% python3 -q
>>> import numpy as np
>>> import numpy.linalg as la
>>> np.set_printoptions(suppress=True, linewidth=100)
>>> X = np.array([[-1, -3, 3, -4, 2, -2],
...     [-1, 3, 1, 6, -3, -2],
...     [0, -2, -2, 4, -2, -1],
...     [0, 1, -2, -2, 1, 0],
...     [-2, 3, 3, 6, -3, 2],
...     [-2, 1, -1, 6, -3, 3],
...     [2, -1, -2, -4, 2, -1],
...     [-3, 2, 3, 2, -1, -3]])
>>> X
array([[-1, -3,  3, -4,  2, -2],
       [-1,  3,  1,  6, -3, -2],
       [ 0, -2, -2,  4, -2, -1],
       [ 0,  1, -2, -2,  1,  0],
       [-2,  3,  3,  6, -3,  2],
       [-2,  1, -1,  6, -3,  3],
       [ 2, -1, -2, -4,  2, -1],
       [-3,  2,  3,  2, -1, -3]])
>>> rank = la.matrix_rank(X)
>>> rank
np.int64(5)
>>> N = la.svd(X)[2][rank:].T
>>> N.shape
(6, 1)
>>> la.matrix_rank(X.T @ X), la.matrix_rank(X @ X.T)
(np.int64(5), np.int64(5))
>>> np.round(N @ N.T, 1) + 0
array([[0. , 0. , 0. , 0. , 0. , 0. ],
       [0. , 0. , 0. , 0. , 0. , 0. ],
       [0. , 0. , 0. , 0. , 0. , 0. ],
       [0. , 0. , 0. , 0.2, 0.4, 0. ],
       [0. , 0. , 0. , 0.4, 0.8, 0. ],
       [0. , 0. , 0. , 0. , 0. , 0. ]])
>>> [int(la.matrix_rank(np.delete(X, i, axis=0))) for i in range(8)]
[5, 5, 5, 5, 5, 5, 5, 5]
>>> np.round(X @ N, 1) + 0
array([[0.],
       [0.],
       [0.],
       [0.],
       [0.],
       [0.],
       [0.],
       [0.]])
>>> [int(la.matrix_rank(X[:, :j + 1])) for j in range(6)]
[1, 2, 3, 4, 4, 5]
>>> U, sv, vt = la.svd(X)
>>> evecs = vt[:(sv > 1e-8).sum()]
>>> rng = np.random.default_rng(36)
>>> x0 = X[7] + -1 * X[0] + rng.integers(2) * np.eye(6)[1]
>>> x0
array([-2.,  5.,  0.,  6., -3., -1.])
>>> la.matrix_rank(np.vstack([X, x0]))
np.int64(5)
>>> np.round(np.diag(evecs.T @ evecs), 1)
array([1. , 1. , 1. , 0.8, 0.2, 1. ])
>>> np.unique(X.round(6), axis=0).shape
(8, 6)
>>> C2 = X.T @ X
>>> la.matrix_rank(C2)
np.int64(5)
>>> E = np.load("x.npy")
>>> E
array([[0, 0, 0, 0, 1, 0, 0, 0, 0, 0],
       [0, 0, 0, 0, 0, 0, 2, 0, 0, 0],
       [0, 0, 0, 0, 0, 0, 0, 0, 0, 1],
       [0, 0, 0, 1, 0, 0, 0, 0, 0, 0],
       [0, 0, 1, 0, 0, 0, 0, 0, 0, 0],
       [0, 0, 0, 0, 0, 0, 0, 0, 0, 0],
       [0, 0, 0, 0, 0, 0, 0, 0, 1, 0],
       [0, 1, 0, 0, 0, 0, 0, 0, 0, 0],
       [0, 0, 0, 0, 0, 1, 0, 0, 0, 0],
       [0, 0, 0, 0, 0, 0, 0, 0, 0, 0]])
>>> # rows 5 and 9 are equal
>>> t = np.radians(60)
>>> R = np.eye(10)
>>> R[6, 6] = R[2, 2] = np.cos(t)
>>> R[6, 2], R[2, 6] = -np.sin(t), np.sin(t)
>>> R.round(1)
array([[ 1. ,  0. ,  0. ,  0. ,  0. ,  0. ,  0. ,  0. ,  0. ,  0. ],
       [ 0. ,  1. ,  0. ,  0. ,  0. ,  0. ,  0. ,  0. ,  0. ,  0. ],
       [ 0. ,  0. ,  0.5,  0. ,  0. ,  0. ,  0.9,  0. ,  0. ,  0. ],
       [ 0. ,  0. ,  0. ,  1. ,  0. ,  0. ,  0. ,  0. ,  0. ,  0. ],
       [ 0. ,  0. ,  0. ,  0. ,  1. ,  0. ,  0. ,  0. ,  0. ,  0. ],
       [ 0. ,  0. ,  0. ,  0. ,  0. ,  1. ,  0. ,  0. ,  0. ,  0. ],
       [ 0. ,  0. , -0.9,  0. ,  0. ,  0. ,  0.5,  0. ,  0. ,  0. ],
       [ 0. ,  0. ,  0. ,  0. ,  0. ,  0. ,  0. ,  1. ,  0. ,  0. ],
       [ 0. ,  0. ,  0. ,  0. ,  0. ,  0. ,  0. ,  0. ,  1. ,  0. ],
       [ 0. ,  0. ,  0. ,  0. ,  0. ,  0. ,  0. ,  0. ,  0. ,  1. ]])
>>> B = E @ R.T
>>> np.round(np.abs(B - E).max(axis=0), 1)
array([0. , 0. , 1.7, 0. , 0. , 0. , 1. , 0. , 0. , 0. ])
>>> np.allclose(la.norm(E, axis=1), la.norm(B, axis=1))
True
>>> data = np.loadtxt("mat.csv", delimiter=",")
>>> data
array([[0., 1., 1., 1., 0., 0., 0., 1., 0., 0.],
       [1., 0., 0., 0., 0., 0., 0., 1., 0., 0.],
       [1., 0., 0., 0., 0., 1., 0., 1., 0., 0.],
       [1., 0., 0., 0., 0., 0., 0., 0., 1., 0.],
       [0., 0., 0., 0., 0., 0., 0., 0., 0., 0.],
       [0., 0., 1., 0., 0., 0., 0., 0., 0., 0.],
       [0., 0., 0., 0., 0., 0., 0., 0., 0., 0.],
       [1., 1., 1., 0., 0., 0., 0., 0., 1., 1.],
       [0., 0., 0., 1., 0., 0., 0., 1., 0., 0.],
       [0., 0., 0., 0., 0., 0., 0., 1., 0., 0.]])
>>> data @ data
array([[4., 1., 1., 0., 0., 1., 0., 2., 2., 1.],
       [1., 2., 2., 1., 0., 0., 0., 1., 1., 1.],
       [1., 2., 3., 1., 0., 0., 0., 1., 1., 1.],
       [0., 1., 1., 2., 0., 0., 0., 2., 0., 0.],
       [0., 0., 0., 0., 0., 0., 0., 0., 0., 0.],
       [1., 0., 0., 0., 0., 1., 0., 1., 0., 0.],
       [0., 0., 0., 0., 0., 0., 0., 0., 0., 0.],
       [2., 1., 1., 2., 0., 1., 0., 5., 0., 0.],
       [2., 1., 1., 0., 0., 0., 0., 0., 2., 1.],
       [1., 1., 1., 0., 0., 0., 0., 0., 1., 1.]])
>>> data.sum(axis=0)
array([4., 2., 3., 2., 0., 1., 0., 5., 2., 1.])
>>> np.argwhere(np.triu(data))
array([[0, 1],
       [0, 2],
       [0, 3],
       [0, 7],
       [1, 7],
       [2, 5],
       [2, 7],
       [3, 8],
       [7, 8],
       [7, 9]])
>>> L = np.diag(data.sum(axis=1)) - data
>>> L
array([[ 4., -1., -1., -1.,  0.,  0.,  0., -1.,  0.,  0.],
       [-1.,  2.,  0.,  0.,  0.,  0.,  0., -1.,  0.,  0.],
       [-1.,  0.,  3.,  0.,  0., -1.,  0., -1.,  0.,  0.],
       [-1.,  0.,  0.,  2.,  0.,  0.,  0.,  0., -1.,  0.],
       [ 0.,  0.,  0.,  0.,  0.,  0.,  0.,  0.,  0.,  0.],
       [ 0.,  0., -1.,  0.,  0.,  1.,  0.,  0.,  0.,  0.],
       [ 0.,  0.,  0.,  0.,  0.,  0.,  0.,  0.,  0.,  0.],
       [-1., -1., -1.,  0.,  0.,  0.,  0.,  5., -1., -1.],
       [ 0.,  0.,  0., -1.,  0.,  0.,  0., -1.,  2.,  0.],
       [ 0.,  0.,  0.,  0.,  0.,  0.,  0., -1.,  0.,  1.]])
>>> round(la.det(L[1:, 1:]))
0
>>> np.round(la.eigvalsh(L), 1) + 0
array([0. , 0. , 0. , 0.7, 0.9, 1.5, 2.7, 2.9, 5.1, 6.2])
>>> la.matrix_rank(L)
np.int64(7)
>>> la.matrix_rank(data, rtol=0.1)
np.int64(8)
>>> A = np.loadtxt("m.csv", delimiter=",")
>>> A
array([[ 1.,  0., -1., -1.,  2., -3.,  1.,  1.,  1., -2.,  1., -3.],
       [-3.,  1.,  0., -1., -1.,  2., -3.,  1.,  1.,  1., -2.,  1.],
       [ 1., -3.,  1.,  0., -1., -1.,  2., -3.,  1.,  1.,  1., -2.],
       [-2.,  1., -3.,  1.,  0., -1., -1.,  2., -3.,  1.,  1.,  1.],
       [ 1., -2.,  1., -3.,  1.,  0., -1., -1.,  2., -3.,  1.,  1.],
       [ 1.,  1., -2.,  1., -3.,  1.,  0., -1., -1.,  2., -3.,  1.],
       [ 1.,  1.,  1., -2.,  1., -3.,  1.,  0., -1., -1.,  2., -3.],
       [-3.,  1.,  1.,  1., -2.,  1., -3.,  1.,  0., -1., -1.,  2.],
       [ 2., -3.,  1.,  1.,  1., -2.,  1., -3.,  1.,  0., -1., -1.],
       [-1.,  2., -3.,  1.,  1.,  1., -2.,  1., -3.,  1.,  0., -1.],
       [-1., -1.,  2., -3.,  1.,  1.,  1., -2.,  1., -3.,  1.,  0.],
       [ 0., -1., -1.,  2., -3.,  1.,  1.,  1., -2.,  1., -3.,  1.]])
>>> B = A / np.sqrt((A ** 2).mean(axis=1, keepdims=True))
>>> np.round(A - A.mean(axis=1, keepdims=True), 1)
array([[ 1.2,  0.2, -0.8, -0.8,  2.2, -2.8,  1.2,  1.2,  1.2, -1.8,  1.2, -2.8],
       [-2.8,  1.2,  0.2, -0.8, -0.8,  2.2, -2.8,  1.2,  1.2,  1.2, -1.8,  1.2],
       [ 1.2, -2.8,  1.2,  0.2, -0.8, -0.8,  2.2, -2.8,  1.2,  1.2,  1.2, -1.8],
       [-1.8,  1.2, -2.8,  1.2,  0.2, -0.8, -0.8,  2.2, -2.8,  1.2,  1.2,  1.2],
       [ 1.2, -1.8,  1.2, -2.8,  1.2,  0.2, -0.8, -0.8,  2.2, -2.8,  1.2,  1.2],
       [ 1.2,  1.2, -1.8,  1.2, -2.8,  1.2,  0.2, -0.8, -0.8,  2.2, -2.8,  1.2],
       [ 1.2,  1.2,  1.2, -1.8,  1.2, -2.8,  1.2,  0.2, -0.8, -0.8,  2.2, -2.8],
       [-2.8,  1.2,  1.2,  1.2, -1.8,  1.2, -2.8,  1.2,  0.2, -0.8, -0.8,  2.2],
       [ 2.2, -2.8,  1.2,  1.2,  1.2, -1.8,  1.2, -2.8,  1.2,  0.2, -0.8, -0.8],
       [-0.8,  2.2, -2.8,  1.2,  1.2,  1.2, -1.8,  1.2, -2.8,  1.2,  0.2, -0.8],
       [-0.8, -0.8,  2.2, -2.8,  1.2,  1.2,  1.2, -1.8,  1.2, -2.8,  1.2,  0.2],
       [ 0.2, -0.8, -0.8,  2.2, -2.8,  1.2,  1.2,  1.2, -1.8,  1.2, -2.8,  1.2]])
>>> np.round(la.norm(B, axis=1), 1)
array([3.5, 3.5, 3.5, 3.5, 3.5, 3.5, 3.5, 3.5, 3.5, 3.5, 3.5, 3.5])
>>> round(float(np.abs(la.eigvals(A)).max()), 1)
13.0
>>> la.determinant(A)
Traceback (most recent call last):
  File "<python-input-52>", line 1, in <module>
    la.determinant(A)
    ^^^^^^^^^^^^^^
AttributeError: module 'numpy.linalg' has no attribute 'determinant'
>>> (A - A.T) / 2
array([[ 0. ,  1.5, -1. ,  0.5,  0.5, -2. ,  0. ,  2. , -0.5, -0.5,  1. , -1.5],
       [-1.5,  0. ,  1.5, -1. ,  0.5,  0.5, -2. ,  0. ,  2. , -0.5, -0.5,  1. ],
       [ 1. , -1.5,  0. ,  1.5, -1. ,  0.5,  0.5, -2. ,  0. ,  2. , -0.5, -0.5],
       [-0.5,  1. , -1.5,  0. ,  1.5, -1. ,  0.5,  0.5, -2. ,  0. ,  2. , -0.5],
       [-0.5, -0.5,  1. , -1.5,  0. ,  1.5, -1. ,  0.5,  0.5, -2. ,  0. ,  2. ],
       [ 2. , -0.5, -0.5,  1. , -1.5,  0. ,  1.5, -1. ,  0.5,  0.5, -2. ,  0. ],
       [ 0. ,  2. , -0.5, -0.5,  1. , -1.5,  0. ,  1.5, -1. ,  0.5,  0.5, -2. ],
       [-2. ,  0. ,  2. , -0.5, -0.5,  1. , -1.5,  0. ,  1.5, -1. ,  0.5,  0.5],
       [ 0.5, -2. ,  0. ,  2. , -0.5, -0.5,  1. , -1.5,  0. ,  1.5, -1. ,  0.5],
       [ 0.5,  0.5, -2. ,  0. ,  2. , -0.5, -0.5,  1. , -1.5,  0. ,  1.5, -1. ],
       [-1. ,  0.5,  0.5, -2. ,  0. ,  2. , -0.5, -0.5,  1. , -1.5,  0. ,  1.5],
       [ 1.5, -1. ,  0.5,  0.5, -2. ,  0. ,  2. , -0.5, -0.5,  1. , -1.5,  0. ]])
>>> np.round(np.sort(np.abs(la.eigvals(A))), 1)
array([ 1.5,  1.5,  2.4,  2.4,  3. ,  3.6,  3.6,  3.6,  3.6,  8.7,  8.7, 13. ])
>>> np.trace(A)
np.float64(12.0)
>>> assert A == A.T
Traceback (most recent call last):
  File "<python-input-56>", line 1, in <module>
    assert A == A.T
           ^^^^^^^^
ValueError: The truth value of an array with more than one element is ambiguous. Use a.any() or a.all()
>>> (A + A.T) / 2
array([[ 1. , -1.5,  0. , -1.5,  1.5, -1. ,  1. , -1. ,  1.5, -1.5,  0. , -1.5],
       [-1.5,  1. , -1.5,  0. , -1.5,  1.5, -1. ,  1. , -1. ,  1.5, -1.5,  0. ],
       [ 0. , -1.5,  1. , -1.5,  0. , -1.5,  1.5, -1. ,  1. , -1. ,  1.5, -1.5],
       [-1.5,  0. , -1.5,  1. , -1.5,  0. , -1.5,  1.5, -1. ,  1. , -1. ,  1.5],
       [ 1.5, -1.5,  0. , -1.5,  1. , -1.5,  0. , -1.5,  1.5, -1. ,  1. , -1. ],
       [-1. ,  1.5, -1.5,  0. , -1.5,  1. , -1.5,  0. , -1.5,  1.5, -1. ,  1. ],
       [ 1. , -1. ,  1.5, -1.5,  0. , -1.5,  1. , -1.5,  0. , -1.5,  1.5, -1. ],
       [-1. ,  1. , -1. ,  1.5, -1.5,  0. , -1.5,  1. , -1.5,  0. , -1.5,  1.5],
       [ 1.5, -1. ,  1. , -1. ,  1.5, -1.5,  0. , -1.5,  1. , -1.5,  0. , -1.5],
       [-1.5,  1.5, -1. ,  1. , -1. ,  1.5, -1.5,  0. , -1.5,  1. , -1.5,  0. ],
       [ 0. , -1.5,  1.5, -1. ,  1. , -1. ,  1.5, -1.5,  0. , -1.5,  1. , -1.5],
       [-1.5,  0. , -1.5,  1.5, -1. ,  1. , -1. ,  1.5, -1.5,  0. , -1.5,  1. ]])
>>> np.allclose(A, A.T)
False
>>> F = np.array([[-2.0, 2.0, -1.0, 3.0, 3.0],
...     [2.0, 1.0, -2.0, 6.0, 6.0],
...     [-1.0, -2.0, -2.0, -3.0, -3.0],
...     [3.0, 6.0, -3.0, 6.0, 9.0],
...     [3.0, 6.0, -3.0, 9.0, 6.0]])
>>> F
array([[-2.,  2., -1.,  3.,  3.],
       [ 2.,  1., -2.,  6.,  6.],
       [-1., -2., -2., -3., -3.],
       [ 3.,  6., -3.,  6.,  9.],
       [ 3.,  6., -3.,  9.,  6.]])
>>> # equal to its transpose
>>> idx = rng.permutation(5)
>>> idx
array([0, 1, 4, 2, 3])
>>> B = F[idx][:, idx]
>>> np.diag(B)
array([-2.,  1.,  6., -2.,  6.])
>>> B
array([[-2.,  2.,  3., -1.,  3.],
       [ 2.,  1.,  6., -2.,  6.],
       [ 3.,  6.,  6., -3.,  9.],
       [-1., -2., -3., -2., -3.],
       [ 3.,  6.,  9., -3.,  6.]])
>>> np.trace(B)
np.float64(9.0)
>>> round(float(la.det(B)), 1), round(la.det(F[idx]), 1)
(1701.0, np.float64(1701.0))
>>> f = np.array([-2, -3, 1, -3, 5])
>>> B = F + np.outer(f, np.eye(5)[3])
>>> B
array([[-2.,  2., -1.,  1.,  3.],
       [ 2.,  1., -2.,  3.,  6.],
       [-1., -2., -2., -2., -3.],
       [ 3.,  6., -3.,  3.,  9.],
       [ 3.,  6., -3., 14.,  6.]])
>>> la.matrix_rank(la.inv(B) - la.inv(F), tol=1e-8)
np.int64(1)
>>> la.matrix_rank(B - F)
np.int64(1)
>>> B = np.array([[1, 0], [1, 2], [0, 0]])
>>> arr = np.tile(B, (2, 3))
>>> arr
array([[1, 0, 1, 0, 1, 0],
       [1, 2, 1, 2, 1, 2],
       [0, 0, 0, 0, 0, 0],
       [1, 0, 1, 0, 1, 0],
       [1, 2, 1, 2, 1, 2],
       [0, 0, 0, 0, 0, 0]])
>>> U, sv, vt = la.svd(arr)
>>> np.argmax(sv[:-1] / (sv[1:] + 1e-6)) + 1
np.int64(2)
>>> B = U[:, :2] @ np.diag(sv[:2]) @ vt[:2]
>>> round(float(np.abs(arr - B).max()), 1)
0.0
>>> la.matrix_rank(B)
np.int64(2)
>>> la.matrix_rank(arr, rtol=0.05)
np.int64(2)
